>>> import numpy as np
>>> np.set_printoptions(precision=2, suppress=True, linewidth=140)
>>> W0 = np.loadtxt("layer11.csv", delimiter=",")
>>> print(W0)
[[ 0.32 -0.86 -0.23  0.32]
 [-0.86 -0.09 -0.29  0.4 ]
 [-0.23 -0.29  0.92  0.11]
 [ 0.32  0.4   0.11  0.85]]
>>> def softmax(z):
...     e = np.exp(z - z.max(axis=-1, keepdims=True))
...     return e / e.sum(axis=-1, keepdims=True)
... 
>>> print(softmax(W0[3] + -1))
[0.22 0.24 0.18 0.37]
>>> print(softmax(W0).sum(axis=1))
[1. 1. 1. 1.]
>>> att = W0 @ W0.T / np.sqrt(4)
>>> print(softmax(att + np.triu(np.full(att.shape, -np.inf), 1)))
[[1.   0.   0.   0.  ]
 [0.38 0.62 0.   0.  ]
 [0.27 0.27 0.45 0.  ]
 [0.22 0.22 0.22 0.35]]
>>> print(softmax(att))
[[0.35 0.22 0.22 0.22]
 [0.22 0.35 0.22 0.22]
 [0.22 0.22 0.35 0.22]
 [0.22 0.22 0.22 0.35]]
>>> print(softmax(att).round(6).argmax(axis=1))
[0 1 2 3]
>>> vec = np.array([2, 4, 5, -5])
>>> h = np.maximum(W0 @ vec, 0)
>>> print(np.maximum(W0 @ vec, 0) - np.maximum(-W0 @ vec, 0))
[-5.55 -5.56  2.48 -1.48]
>>> vec = np.array([-2, -4, -6, 7])
>>> print(np.sort(np.abs(np.degrees(np.angle(np.linalg.eigvals(W0))))))
[  0.   0.   0. 180.]
>>> print(round(np.linalg.norm(vec), 2), round(float(np.linalg.norm(W0 @ vec)), 2))
10.25 10.25
>>> print(round(np.linalg.det(W0), 2))
-1.0
>>> print(np.abs(np.linalg.eigvals(W0)))
[1. 1. 1. 1.]
>>> w1 = np.array([[-1, -1, -1, -1, -3],
...     [-1, -1, 3, -1, -1],
...     [-2, 0, 2, 3, 1],
...     [0, 3, -3, -3, 2]])
>>> c = np.array([0, 1, 1, 1, 2])
>>> H = np.maximum(W0 @ w1 + c, 0)
>>> print(H)
[[1.   2.5  0.   0.   2.32]
 [1.53 3.17 0.   0.   5.2 ]
 [0.   1.83 1.89 3.97 4.11]
 [0.   2.83 0.   0.   2.45]]
>>> C = np.array([[0, -2], [1, -2], [-2, -2], [-2, 1], [1, 0]])
>>> print((H @ C).round(6).argmax(axis=1))
[0 0 1 0]
>>> print(w1 @ C)
[[ 0  5]
 [-6 -3]
 [-9  3]
 [17 -3]]
>>> print(round(float(np.linalg.norm(H[3], 1)), 2), np.round(np.linalg.norm(H[3], np.inf), 2))
5.28 2.83
>>> print(np.round(np.linalg.norm(H, "nuc"), 2))
15.2
>>> print(np.round(np.linalg.norm(H, 1), 2), np.round(np.linalg.norm(H, np.inf), 2))
14.08 11.8
>>> print(round(float(H[3] @ H[1]), 2))
21.73
>>> A = 0.5 ** np.abs(np.subtract.outer(np.arange(4), np.arange(4)))
>>> print(A)
[[1.   0.5  0.25 0.12]
 [0.5  1.   0.5  0.25]
 [0.25 0.5  1.   0.5 ]
 [0.12 0.25 0.5  1.  ]]
>>> rng = np.random.default_rng(834)
>>> out = A + rng.integers(-2, 3, (4, 1)) @ rng.integers(-2, 3, (1, 4))
>>> print(out)
[[-3.   -1.5  -3.75 -3.88]
 [ 0.5   1.    0.5   0.25]
 [-1.75 -0.5  -1.   -1.5 ]
 [-3.88 -1.75 -3.5  -3.  ]]
>>> print(np.round(np.linalg.svd(out - A, compute_uv=False), 2) + 0)
[10.82  0.    0.    0.  ]
>>> u = np.array([-1, 0, 1, 0])
>>> out = A + np.outer(u, np.eye(4)[0])
>>> print(out)
[[0.   0.5  0.25 0.12]
 [0.5  1.   0.5  0.25]
 [1.25 0.5  1.   0.5 ]
 [0.12 0.25 0.5  1.  ]]
>>> print(np.linalg.matrix_rank(out - A))
1
>>> Q = out.astype(float).copy()
>>> for j in range(4):
...     Q[:, j] -= Q[:, :j] @ (Q[:, :j].T @ Q[:, j])
...     Q[:, j] /= np.linalg.norm(Q[:, j])
... 
>>> print(np.round(Q.T @ out, 2) + 0)
[[1.35 0.86 1.16 0.65]
 [0.   0.91 0.29 0.28]
 [0.   0.   0.38 0.86]
 [0.   0.   0.   0.3 ]]
